>>> import numpy as np
>>> import numpy.linalg as la
>>> np.set_printoptions(precision=4, suppress=True, linewidth=100)
>>> m1 = np.array([[1, 0, 0, 0], [0, 0, 1, 0], [0, 0, 0, 1], [0, 1, 0, 0]])
>>> rng = np.random.default_rng(9582)
>>> lab = rng.permutation(4)
>>> print(lab)
[3 0 2 1]
>>> out = m1[lab][:, lab]
>>> print(np.trace(out))
1
>>> print(out)
[[0 0 0 1]
 [0 1 0 0]
 [1 0 0 0]
 [0 0 1 0]]
>>> print(np.allclose(out, m1))
False
>>> print(np.diag(out))
[0 1 0 0]
>>> out = m1 ** -1
Traceback (most recent call last):
  File "<python-input-12>", line 1, in <module>
    out = m1 ** -1
          ~~~^^~~~
ValueError: Integers to negative integer powers are not allowed.
>>> out = la.inv(m1)
>>> print(np.allclose(out, m1.T))
True
>>> print(out)
[[1. 0. 0. 0.]
 [0. 0. 0. 1.]
 [0. 1. 0. 0.]
 [0. 0. 1. 0.]]
>>> print(round(la.slogdet(m1)[0], 4))
1.0
>>> print(la.det(m1) * out)
[[1. 0. 0. 0.]
 [0. 0. 0. 1.]
 [0. 1. 0. 0.]
 [0. 0. 1. 0.]]
>>> feats = np.load("x.npy")
>>> print(feats)
[[-5 -1  4]
 [ 0  2 -4]
 [ 0  0 -1]]
>>> print(round(float(la.det(feats[::-1])), 4))
-10.0
>>> print(la.eigvals(feats))
[-5.  2. -1.]
>>> print(round(float(la.eigvals(feats).sum().real), 4))
-4.0
>>> print(np.kron(np.eye(2, dtype=int), feats))
[[-5 -1  4  0  0  0]
 [ 0  2 -4  0  0  0]
 [ 0  0 -1  0  0  0]
 [ 0  0  0 -5 -1  4]
 [ 0  0  0  0  2 -4]
 [ 0  0  0  0  0 -1]]
>>> print(round(la.det(2 * feats), 4), round(float(la.det(feats)), 4))
80.0 10.0
>>> print(np.poly(feats))
[  1.   4.  -7. -10.]
>>> vec = np.array([-1, 3, 3])
>>> print((feats @ vec).argmax())
0
>>> print(np.sign((feats @ vec).round(6)))
[ 1 -1 -1]
>>> print(feats @ vec)
[14 -6 -3]
>>> print(feats @ np.eye(3)[0])
[-5.  0.  0.]
>>> print(feats @ (2 * vec))
[ 28 -12  -6]
>>> print(feats.sum(axis=1))
[-2 -2 -1]
>>> print(la.svd(feats, compute_uv=False))
[7.2574 3.1849 0.4326]
>>> print(feats.mean(axis=0))
[-1.6667  0.3333 -0.3333]
>>> print(feats.sum(axis=0))
[-5  1 -1]
>>> feats[:, 3]
Traceback (most recent call last):
  File "<python-input-36>", line 1, in <module>
    feats[:, 3]
    ~~~~~^^^^^^
IndexError: index 3 is out of bounds for axis 1 with size 3
>>> print(feats.shape)
(3, 3)
>>> np.zeros(3, 3)
Traceback (most recent call last):
  File "<python-input-38>", line 1, in <module>
    np.zeros(3, 3)
    ~~~~~~~~^^^^^^
TypeError: Cannot interpret '3' as a data type
>>> la.rank(feats)
Traceback (most recent call last):
  File "<python-input-39>", line 1, in <module>
    la.rank(feats)
    ^^^^^^^
AttributeError: module 'numpy.linalg' has no attribute 'rank'
>>> print(la.matrix_rank(feats))
3
>>> print(np.diff(feats, axis=0))
[[ 5  3 -8]
 [ 0 -2  3]]
>>> O = feats.astype(float).copy()
>>> for j in range(3):
...     O[:, j] -= O[:, :j] @ (O[:, :j].T @ O[:, j])
...     O[:, j] /= la.norm(O[:, j])
... 
>>> print(O.T @ feats)
[[ 5.  1. -4.]
 [ 0.  2. -4.]
 [ 0.  0.  1.]]
>>> print(O)
[[-1.  0.  0.]
 [ 0.  1.  0.]
 [ 0.  0. -1.]]
>>> print(m1[:, 1] @ m1[:, 0])
0
>>> print(la.svd(m1, compute_uv=False))
[1. 1. 1. 1.]
>>> print(m1 @ m1.T)
[[1 0 0 0]
 [0 1 0 0]
 [0 0 1 0]
 [0 0 0 1]]
>>> print(m1.T @ m1)
[[1 0 0 0]
 [0 1 0 0]
 [0 0 1 0]
 [0 0 0 1]]
>>> Z = np.array([[4, -5, -3, -5, -3, -1],
...     [4, -5, 0, 4, -3, 0],
...     [-2, -5, 5, -5, 5, 1],
...     [5, -3, -1, 4, 2, -2]])
>>> K = rng.normal(size=(26, 4)) @ Z + np.array([2, 2, 2, 0, 0, 1])
>>> print(K)
[[ 14.3934 -13.1261  -4.3878  -4.9694 -10.6223  -0.7855]
 [ 16.5271 -22.2934   4.618    4.8918  -4.5663   0.3946]
 [  8.041    2.9344  -3.937    5.3448  -4.418   -1.3207]
 [ 22.3811 -10.2339  -7.6785  11.7636  -7.2278  -4.8806]
 [  3.2351  -5.8732  11.0481   8.6905   7.6636   1.9366]
 [ -4.0317  10.6465   1.9025  -4.254    4.7417   0.8682]
 [ -8.7558   7.5161   8.7802 -14.8894  18.5892   0.7193]
 [  1.4133   2.6108  -0.5717  -9.1088   1.1396  -0.041 ]
 [ -2.8229   8.9544  -1.9139  -6.2039  -7.0114   2.5217]
 [ 10.7916 -13.7615   3.0726   1.0886  -5.0335   1.1128]
 [ 10.4817 -17.3609   0.371  -17.0286  -2.7721  -0.1875]
 [  9.3071   2.1509  -2.8794  12.2909  -6.4786  -0.6986]
 [ -6.1367  -0.0891   5.6146 -15.8146  -1.8355   4.791 ]
 [ -5.9259  -2.2707  16.238    2.0637  10.9285   4.925 ]
 [  2.422    9.1547  -0.5721   9.4556  -1.7874   0.2566]
 [ -0.9464  11.4716  -3.3263  -3.2401  -2.7377   0.3436]
 [  5.0555  -1.3362  -2.4822  -5.3901  -7.3298   0.844 ]
 [  8.6832   0.5433  -0.7941   7.7402   0.6819  -1.7169]
 [  5.6909   3.1063   0.1945   7.621    0.052   -0.5707]
 [-18.5863  20.2784  11.6678  -1.2279   8.5876   6.3401]
 [  4.8082   4.2872  -1.1539   2.1786   1.5551  -1.2494]
 [ 11.0507  -5.8093  -1.0031   1.2044   0.6561  -2.1329]
 [ -8.0217   9.9744  10.0235   8.0435   3.4751   4.9291]
 [ -4.4603  -5.4322  13.4417 -12.6231  16.1782   2.3331]
 [ -6.3343   5.5762  14.3926   7.0354  16.1942   2.706 ]
 [  1.7341  10.7727 -11.2388 -13.2468 -11.8565  -0.4783]]
>>> print(la.lstsq(K[:-1].T, K[-1])[2])
5
>>> print(np.allclose(K[:-1].T @ la.lstsq(K[:-1].T, K[-1])[0], K[-1]))
True
>>> try:
...     la.inv(K)
... except la.LinAlgError as e:
...     print(repr(e))
... 
LinAlgError('Last 2 dimensions of the array must be square')
